$ python3 -q
>>> import numpy as np
>>> from numpy import linalg as LA
>>> np.set_printoptions(precision=2, suppress=True, linewidth=200)
>>> mat = np.load("w.npy")
>>> mat
array([[  0.3,   2. ,   1.4,   0.3,  -0.4,  -0.6,   2.4,   0.4],
       [ -0.4, -16. ,   0.9,  -0.6,   1.6,  -0.4,  -0.5,  -0.7],
       [ -0.4, -48. ,   0.6,  -0.3,  -0.5,  -1.8,  -1.8,  -1.4]])
>>> [round(float(x), 2) for x in LA.svd(mat, compute_uv=False)[:3]]
[50.74, 2.89, 1.91]
>>> np.argsort(-LA.norm(mat, axis=0).round(6), kind="stable")[:3]
array([1, 6, 5])
>>> LA.cond(mat) > 100
np.False_
>>> round(LA.norm(mat, 2) / LA.norm(mat), 2)
np.float64(1.0)
>>> def softmax(z):
...     e = np.exp(z - z.max(axis=-1, keepdims=True))
...     return e / e.sum(axis=-1, keepdims=True)
... 
>>> softmax(mat).sum(axis=1)
array([1., 1., 1.])
>>> S = mat @ mat.T / np.sqrt(8)
>>> np.round(softmax(S + np.triu(np.full(S.shape, -np.inf), 1)), 2) + 0
array([[1., 0., 0.],
       [0., 1., 0.],
       [0., 0., 1.]])
>>> softmax(S)[1] @ mat
array([ -0.4, -48. ,   0.6,  -0.3,  -0.5,  -1.8,  -1.8,  -1.4])
>>> np.round(softmax(S), 2) + 0
array([[1., 0., 0.],
       [0., 0., 1.],
       [0., 0., 1.]])
>>> Uu, sig, vt = LA.svd(mat)
>>> sig
array([50.74,  2.89,  1.91])
>>> A2 = Uu[:, :1] @ np.diag(sig[:1]) @ vt[:1]
>>> LA.matrix_rank(mat, rtol=0.05)
np.int64(2)
>>> round(float(LA.norm(mat - A2, 2)), 2), round(float(sig[1]), 2)
(2.89, 2.89)
>>> round(np.abs(mat - A2).max(), 2)
np.float64(2.32)
>>> M = np.array([[0, 3, 2, 2, 0, 1],
...     [0, 0, 1, 3, 3, 0],
...     [0, 0, 0, 3, 1, 0],
...     [0, 0, 0, 0, 3, 2],
...     [0, 0, 0, 0, 0, 2],
...     [0, 0, 0, 0, 0, 0]])
>>> LA.lstsq(M[:-1].T, M[-1])[2]
np.int32(5)
>>> r = LA.matrix_rank(M)
>>> r
np.int64(5)
>>> null = LA.svd(M)[2][r:].T
>>> [int(LA.matrix_rank(M[:i])) for i in range(1, len(M) + 1)]
[1, 2, 3, 4, 5, 5]
>>> null.shape
(6, 1)
>>> null[:, 0] / null[np.abs(null[:, 0]).round(6).argmax(), 0]
array([1., 0., 0., 0., 0., 0.])
>>> [int(LA.matrix_rank(M[:, :j + 1])) for j in range(6)]
[0, 1, 2, 3, 4, 5]
>>> np.allclose(M @ null, 0)
True
>>> null @ null.T
array([[1., 0., 0., 0., 0., 0.],
       [0., 0., 0., 0., 0., 0.],
       [0., 0., 0., 0., 0., 0.],
       [0., 0., 0., 0., 0., 0.],
       [0., 0., 0., 0., 0., 0.],
       [0., 0., 0., 0., 0., 0.]])
